$ python -q
>>> import numpy as np
>>> import numpy.linalg as la
>>> np.set_printoptions(precision=2, suppress=True, linewidth=120, sign=" ")
>>> J = np.load("run13.npy")
>>> J
array([[-2., -3.,  0.,  0.,  0.,  0.,  0.,  0.,  0.],
       [-3.,  0., -3.,  0.,  0.,  0.,  0.,  0.,  0.],
       [ 0., -3., -3., -3.,  0.,  0.,  0.,  0.,  0.],
       [ 0.,  0., -3.,  3., -3.,  0.,  0.,  0.,  0.],
       [ 0.,  0.,  0., -3.,  2., -3.,  0.,  0.,  0.],
       [ 0.,  0.,  0.,  0., -3., -1., -3.,  0.,  0.],
       [ 0.,  0.,  0.,  0.,  0., -3.,  1., -3.,  0.],
       [ 0.,  0.,  0.,  0.,  0.,  0., -3.,  1., -3.],
       [ 0.,  0.,  0.,  0.,  0.,  0.,  0., -3.,  2.]])
>>> C2 = J.T @ J
>>> la.svd(J, compute_uv=False) ** 2
array([ 47.31,  39.67,  32.96,  23.44,  12.22,   9.81,   6.59,   4.5 ,   0.5 ])
>>> C2
array([[ 13.,   6.,   9.,   0.,   0.,   0.,   0.,   0.,   0.],
       [  6.,  18.,   9.,   9.,   0.,   0.,   0.,   0.,   0.],
       [  9.,   9.,  27.,   0.,   9.,   0.,   0.,   0.,   0.],
       [  0.,   9.,   0.,  27., -15.,   9.,   0.,   0.,   0.],
       [  0.,   0.,   9., -15.,  22.,  -3.,   9.,   0.,   0.],
       [  0.,   0.,   0.,   9.,  -3.,  19.,   0.,   9.,   0.],
       [  0.,   0.,   0.,   0.,   9.,   0.,  19.,  -6.,   9.],
       [  0.,   0.,   0.,   0.,   0.,   9.,  -6.,  19.,  -9.],
       [  0.,   0.,   0.,   0.,   0.,   0.,   9.,  -9.,  13.]])
>>> np.trace(C2), (J ** 2).sum()
(np.float64(177.0), np.float64(177.0))
>>> la.eigvalsh(C2)[::-1]
array([ 47.31,  39.67,  32.96,  23.44,  12.22,   9.81,   6.59,   4.5 ,   0.5 ])
>>> la.matrix_rank(C2)
np.int64(9)
>>> (J @ J.T).shape
(9, 9)
>>> def softmax(z):
...     e = np.exp(z - z.max(axis=-1, keepdims=True))
...     return e / e.sum(axis=-1, keepdims=True)
... 
>>> softmax(J[7])
array([ 0.11,  0.11,  0.11,  0.11,  0.11,  0.11,  0.01,  0.31,  0.01])
>>> scores = J @ J.T / np.sqrt(9)
>>> np.round(softmax(scores + np.triu(np.full(scores.shape, -np.inf), 1)), 2) + 0
array([[ 1.  ,  0.  ,  0.  ,  0.  ,  0.  ,  0.  ,  0.  ,  0.  ,  0.  ],
       [ 0.02,  0.98,  0.  ,  0.  ,  0.  ,  0.  ,  0.  ,  0.  ,  0.  ],
       [ 0.  ,  0.  ,  1.  ,  0.  ,  0.  ,  0.  ,  0.  ,  0.  ,  0.  ],
       [ 0.  ,  0.  ,  0.  ,  1.  ,  0.  ,  0.  ,  0.  ,  0.  ,  0.  ],
       [ 0.  ,  0.  ,  0.01,  0.  ,  0.99,  0.  ,  0.  ,  0.  ,  0.  ],
       [ 0.  ,  0.  ,  0.  ,  0.03,  0.  ,  0.96,  0.  ,  0.  ,  0.  ],
       [ 0.  ,  0.  ,  0.  ,  0.  ,  0.03,  0.  ,  0.96,  0.  ,  0.  ],
       [ 0.  ,  0.  ,  0.  ,  0.  ,  0.  ,  0.03,  0.  ,  0.96,  0.  ],
       [ 0.01,  0.01,  0.01,  0.01,  0.01,  0.01,  0.2 ,  0.  ,  0.74]])
>>> softmax(scores)[7] @ J
array([-0.01, -0.01, -0.02, -0.01, -0.1 , -0.04, -2.97,  0.96, -2.87])
